% ipython --no-banner

In [1]: import numpy as np

In [2]: np.set_printoptions(precision=1, suppress=True, linewidth=120, legacy="1.25")

In [3]: A = np.loadtxt("case2.csv", delimiter=",")

In [4]: A
Out[4]: 
array([[2., 0., 1., 2., 2., 1., 1., 0., 2., 2.],
       [2., 2., 0., 1., 2., 2., 1., 1., 0., 2.],
       [2., 2., 2., 0., 1., 2., 2., 1., 1., 0.],
       [0., 2., 2., 2., 0., 1., 2., 2., 1., 1.],
       [1., 0., 2., 2., 2., 0., 1., 2., 2., 1.],
       [1., 1., 0., 2., 2., 2., 0., 1., 2., 2.],
       [2., 1., 1., 0., 2., 2., 2., 0., 1., 2.],
       [2., 2., 1., 1., 0., 2., 2., 2., 0., 1.],
       [1., 2., 2., 1., 1., 0., 2., 2., 2., 0.],
       [0., 1., 2., 2., 1., 1., 0., 2., 2., 2.]])

In [5]: A2 = np.inv(A)
AttributeError: module 'numpy' has no attribute 'inv'


In [6]: A2 = np.linalg.inv(A)

In [7]: np.round(np.linalg.inv(A2), 1) + 0
Out[7]: 
array([[2., 0., 1., 2., 2., 1., 1., 0., 2., 2.],
       [2., 2., 0., 1., 2., 2., 1., 1., 0., 2.],
       [2., 2., 2., 0., 1., 2., 2., 1., 1., 0.],
       [0., 2., 2., 2., 0., 1., 2., 2., 1., 1.],
       [1., 0., 2., 2., 2., 0., 1., 2., 2., 1.],
       [1., 1., 0., 2., 2., 2., 0., 1., 2., 2.],
       [2., 1., 1., 0., 2., 2., 2., 0., 1., 2.],
       [2., 2., 1., 1., 0., 2., 2., 2., 0., 1.],
       [1., 2., 2., 1., 1., 0., 2., 2., 2., 0.],
       [0., 1., 2., 2., 1., 1., 0., 2., 2., 2.]])

In [8]: np.linalg.det(A) * A2
Out[8]: 
array([[ 502.,   86.,   34., -577., -200., -304., -317.,  437.,  229.,  203.],
       [ 203.,  502.,   86.,   34., -577., -200., -304., -317.,  437.,  229.],
       [ 229.,  203.,  502.,   86.,   34., -577., -200., -304., -317.,  437.],
       [ 437.,  229.,  203.,  502.,   86.,   34., -577., -200., -304., -317.],
       [-317.,  437.,  229.,  203.,  502.,   86.,   34., -577., -200., -304.],
       [-304., -317.,  437.,  229.,  203.,  502.,   86.,   34., -577., -200.],
       [-200., -304., -317.,  437.,  229.,  203.,  502.,   86.,   34., -577.],
       [-577., -200., -304., -317.,  437.,  229.,  203.,  502.,   86.,   34.],
       [  34., -577., -200., -304., -317.,  437.,  229.,  203.,  502.,   86.],
       [  86.,   34., -577., -200., -304., -317.,  437.,  229.,  203.,  502.]])

In [9]: r0 = np.array([0, 1, 2, 2, 0, 0])

In [10]: rng = np.random.default_rng(3732)

In [11]: K = np.outer(rng.normal(size=35), r0) + 0.1 * rng.normal(size=(35, 6))

In [12]: K.round(1) + 0
Out[12]: 
array([[ 0.2, -0.1, -0.2, -0.3,  0. ,  0. ],
       [ 0.1, -0.7, -1.1, -1.2,  0.2, -0.1],
       [-0.1, -0.6, -1. , -1. ,  0. , -0.1],
       [ 0.1,  0.9,  2. ,  1.9,  0. , -0.1],
       [ 0.2, -1.2, -2.4, -2.6,  0.1, -0.1],
       [ 0.1, -0.4, -1.5, -1.2,  0.1, -0.1],
       [-0.1, -1.9, -3.9, -3.8, -0.1,  0. ],
       [ 0.1,  0.1, -0.2, -0.3,  0.1,  0. ],
       [-0.2, -2. , -4.1, -4. , -0.2,  0. ],
       [ 0. ,  1.7,  3.4,  3.3, -0.2,  0. ],
       [ 0. , -0.9, -2.1, -2.1,  0. , -0.1],
       [ 0.1, -0.9, -1.7, -2.1, -0.1,  0.2],
       [-0.1,  0. ,  0.2,  0. , -0.1,  0. ],
       [ 0. , -0.9, -1.7, -2.1,  0.1, -0.1],
       [-0.1,  0.4,  1. ,  1. ,  0.1,  0.2],
       [ 0. , -0.1, -0.4, -0.4, -0.1,  0. ],
       [ 0.2,  0.3,  0.7,  0.6,  0.3, -0.1],
       [ 0. ,  0.4,  0.5,  0.5,  0.1,  0.2],
       [ 0. ,  0.1,  0.1,  0. ,  0.2,  0. ],
       [-0.2,  0.5,  1.1,  1. , -0.1, -0.2],
       [ 0. , -1.3, -2.4, -2.5,  0. ,  0.2],
       [ 0. , -2. , -4.2, -4.4,  0. ,  0. ],
       [ 0.1, -1.4, -2.9, -2.7,  0. , -0.1],
       [-0.1,  2.2,  4.3,  4. ,  0. , -0.2],
       [ 0.1,  1.1,  2.1,  2.2,  0.1, -0.1],
       [ 0. , -0.2, -0.5, -0.4,  0.1, -0.1],
       [-0.1, -0.6, -1.1, -1.5, -0.1,  0.1],
       [-0.2,  0.7,  1.1,  1.2, -0.1,  0.1],
       [-0.1,  0.2,  0.6,  0.6,  0. , -0.1],
       [ 0. ,  1. ,  2.1,  2. , -0.1, -0.1],
       [-0.1,  0.8,  1.6,  1.6,  0.1,  0.1],
       [-0.1, -0.1, -0.2, -0.1,  0. ,  0.1],
       [-0.1, -1.2, -2.5, -2.5,  0. ,  0.2],
       [ 0.1,  0. , -0.1,  0. , -0.1,  0.1],
       [ 0.1,  0.5,  1.1,  1.1, -0.2,  0. ]])

In [13]: cov = np.cov(K, rowvar=False)

In [14]: np.round(np.linalg.eigvalsh(cov)[::-1], 1) + 0
Out[14]: array([9.1, 0. , 0. , 0. , 0. , 0. ])

In [15]: np.round(np.polyfit(K[:, 0], K[:, 4], 1), 1) + 0
Out[15]: array([0.4, 0. ])

In [16]: np.round(np.corrcoef(K.T), 1) + 0
Out[16]: 
array([[ 1. , -0.1, -0.1, -0.1,  0.4, -0.1],
       [-0.1,  1. ,  1. ,  1. ,  0. , -0.3],
       [-0.1,  1. ,  1. ,  1. ,  0. , -0.2],
       [-0.1,  1. ,  1. ,  1. ,  0. , -0.3],
       [ 0.4,  0. ,  0. ,  0. ,  1. ,  0. ],
       [-0.1, -0.3, -0.2, -0.3,  0. ,  1. ]])

In [17]: np.argwhere(np.triu(np.abs(np.corrcoef(K.T)) > 0.8, 1))
Out[17]: 
array([[1, 2],
       [1, 3],
       [2, 3]])

In [18]: K.std(axis=0)
Out[18]: array([0.1, 1. , 2. , 2. , 0.1, 0.1])

In [19]: np.argsort(-K.std(axis=0).round(6), kind="stable")
Out[19]: array([2, 3, 1, 0, 5, 4])

In [20]: x0 = np.array([-2, 2, -2, 2, 1, -1])

In [21]: target = K @ x0

In [22]: np.round(np.linalg.pinv(K) @ K, 1) + 0
Out[22]: 
array([[1., 0., 0., 0., 0., 0.],
       [0., 1., 0., 0., 0., 0.],
       [0., 0., 1., 0., 0., 0.],
       [0., 0., 0., 1., 0., 0.],
       [0., 0., 0., 0., 1., 0.],
       [0., 0., 0., 0., 0., 1.]])

In [23]: target = target + 0.3 * rng.normal(size=35)

In [24]: target.round(1) + 0
Out[24]: 
array([-0.2, -1.9, -1. ,  1.7, -3.3, -0.4, -3.2,  0. , -3.4,  2.8, -2.2, -3.4, -0.4, -2.6,  0.8,  0. ,  0.7,  1. ,
        0.6,  1.8, -2.5, -3.8, -2. ,  4.2,  1.9, -0.4, -2. ,  1.9,  0.7,  1.6,  1.5, -0.2, -3.2, -0.3,  0.8])

In [25]: beta, *_ = np.linalg.lstsq(K, target)

In [26]: [round(float(np.linalg.norm(np.linalg.solve(K.T @ K + lam * np.eye(6), K.T @ target))), 2) for lam in (0, 1, 10, 100)]
Out[26]: [4.23, 1.37, 0.66, 0.5]

In [27]: beta.round()
Out[27]: array([-2.,  2., -2.,  2.,  1., -1.])

In [28]: round(float(np.linalg.norm(target - K @ beta)), 1)
Out[28]: 1.8

In [29]: np.round(K.T @ (target - K @ beta), 1) + 0
Out[29]: array([0., 0., 0., 0., 0., 0.])

In [30]: A @ (-1.0) ** np.arange(10)
Out[30]: array([ 3., -3.,  3., -3.,  3., -3.,  3., -3.,  3., -3.])

In [31]: np.fft.fft(A[0])
Out[31]: array([13. +0.j ,  0.5-0.4j,  0.5+4.6j,  0.5+1.5j,  0.5-1.1j,  3. -0.j ,  0.5+1.1j,  0.5-1.5j,  0.5-4.6j,  0.5+0.4j])

In [32]: np.sort(np.abs(np.fft.fft(A[0]))), np.sort(np.linalg.svd(A, compute_uv=False))
Out[32]: 
(array([ 0.6,  0.6,  1.2,  1.2,  1.6,  1.6,  3. ,  4.6,  4.6, 13. ]),
 array([ 0.6,  0.6,  1.2,  1.2,  1.6,  1.6,  3. ,  4.6,  4.6, 13. ]))

In [33]: np.allclose(A @ A.T, A.T @ A)
Out[33]: True

In [34]: A @ np.ones(10)
Out[34]: array([13., 13., 13., 13., 13., 13., 13., 13., 13., 13.])

In [35]: Z = K[[19, 31]].astype(float)

In [36]: for _ in range(3):
    ...:     z = np.linalg.norm(K[:, None] - Z, axis=-1).argmin(axis=1)
    ...:     Z = np.array([K[z == j].mean(axis=0) for j in range(2)])
    ...: 

In [37]: z
Out[37]: array([1, 1, 1, 0, 1, 1, 1, 1, 1, 0, 1, 1, 0, 1, 0, 1, 0, 0, 0, 0, 1, 1, 1, 0, 0, 1, 1, 0, 0, 0, 0, 0, 1, 0, 0])

In [38]: np.bincount(z)
Out[38]: array([17, 18])

In [39]: Z.round(1) + 0
Out[39]: 
array([[ 0. ,  0.6,  1.3,  1.2,  0. ,  0. ],
       [ 0. , -0.9, -1.9, -2. ,  0. ,  0. ]])

In [40]: np.round(Z[1] - Z[0], 1) + 0
Out[40]: array([ 0. , -1.5, -3.2, -3.2,  0. ,  0. ])

In [41]: np.abs(Z[1] - Z[0]).argmax()
Out[41]: 3

In [42]: def softmax(z):
    ...:     e = np.exp(z - z.max(axis=-1, keepdims=True))
    ...:     return e / e.sum(axis=-1, keepdims=True)
    ...: 

In [43]: np.round(softmax(10 * K[15]), 1) + 0
Out[43]: array([0.2, 0.1, 0. , 0. , 0.2, 0.4])

In [44]: S = K @ K.T / np.sqrt(6)

In [45]: softmax(S).round(6).argmax(axis=1)
Out[45]: 
array([21, 21, 21, 23, 21, 21, 21, 21, 21, 23, 21, 21, 23, 21, 23, 21, 23, 23, 23, 23, 21, 21, 21, 23, 23, 21, 21, 23,
       23, 23, 23, 21, 21, 21, 23])

In [46]: q, _ = np.linalg.qr(np.array([[0.7, -0.6, -0.8], [0.3, 0.4, 0.7], [-1.0, 0.4, -0.5]]))

In [47]: mat = q[:, :3]

In [48]: mat
Out[48]: 
array([[-0.6,  0.5,  0.7],
       [-0.2, -0.9,  0.4],
       [ 0.8,  0.1,  0.6]])

In [49]: r0 = np.array([3, -3, 3])

In [50]: A2 = mat + np.outer(r0, np.eye(3)[1])

In [51]: np.linalg.matrix_rank(np.linalg.inv(A2) - np.linalg.inv(mat), tol=1e-8)
Out[51]: 1

In [52]: A2 = np.linalg.inv(mat)

In [53]: np.linalg.det(mat) * A2
Out[53]: 
array([[-0.6, -0.2,  0.8],
       [ 0.5, -0.9,  0.1],
       [ 0.7,  0.4,  0.6]])

In [54]: round(np.linalg.det(mat) * np.linalg.det(A2), 1)
Out[54]: 1.0

In [55]: np.linalg.inv(A2)
Out[55]: 
array([[-0.6,  0.5,  0.7],
       [-0.2, -0.9,  0.4],
       [ 0.8,  0.1,  0.6]])

In [56]: x0 = np.array([-9, -6, -9])

In [57]: np.abs(np.linalg.eigvals(mat))
Out[57]: array([1., 1., 1.])

In [58]: mat.T @ (mat @ x0)
Out[58]: array([-9., -6., -9.])

In [59]: 3 - np.linalg.matrix_rank(mat - np.eye(3), tol=1e-8)
Out[59]: 1

In [60]: np.linalg.inv(mat)
Out[60]: 
array([[-0.6, -0.2,  0.8],
       [ 0.5, -0.9,  0.1],
       [ 0.7,  0.4,  0.6]])

In [61]: cov = mat.T @ mat

In [62]: cov.round(1) + 0
Out[62]: 
array([[1., 0., 0.],
       [0., 1., 0.],
       [0., 0., 1.]])

In [63]: np.diag(cov)
Out[63]: array([1., 1., 1.])

In [64]: np.allclose(cov, cov.T)
Out[64]: True

In [65]: data = np.load("x.npy")

In [66]: data
Out[66]: 
array([[1. , 0. , 0. ],
       [0.3, 0.3, 0.3],
       [0. , 0. , 1. ]])

In [67]: x0 = np.array([1, 2, 1])

In [68]: target = data @ x0

In [69]: target
Out[69]: array([1. , 1.3, 1. ])

In [70]: np.linalg.solve(data.T, data[2])
Out[70]: array([0., 0., 1.])

In [71]: np.linalg.solve(data, target)
Out[71]: array([1., 2., 1.])

In [72]: np.linalg.solve(data, -2 * target)
Out[72]: array([-2., -4., -2.])

In [73]: np.linalg.solve(data, target + data[:, 2])
Out[73]: array([1., 2., 2.])

In [74]: np.linalg.solve(data, data[:, 1])
Out[74]: array([0., 1., 0.])

In [75]: np.linalg.solve(data, target[:-1])
ValueError: solve1: Input operand 1 has a mismatch in its core dimension 0, with gufunc signature (m,m),(m)->(m) (size 2 is different from 3)


In [76]: q = data.astype(float).copy()

In [77]: for j in range(3):
    ...:     q[:, j] -= q[:, :j] @ (q[:, :j].T @ q[:, j])
    ...:     q[:, j] /= np.linalg.norm(q[:, j])
    ...: 

In [78]: np.round(q.T @ data, 1) + 0
Out[78]: 
array([[1.1, 0.1, 0.1],
       [0. , 0.3, 0.3],
       [0. , 0. , 1. ]])

In [79]: np.round(q.T @ q, 1) + 0
Out[79]: 
array([[1., 0., 0.],
       [0., 1., 0.],
       [0., 0., 1.]])

In [80]: q.round(1) + 0
Out[80]: 
array([[ 0.9, -0.3,  0. ],
       [ 0.3,  0.9,  0. ],
       [ 0. ,  0. ,  1. ]])

In [81]: evals, vecs = np.linalg.eig(data)

In [82]: data @ vecs[:, 0] - evals[0] * vecs[:, 0]
Out[82]: array([0., 0., 0.])

In [83]: np.round(np.prod(evals), 1)
Out[83]: 0.3
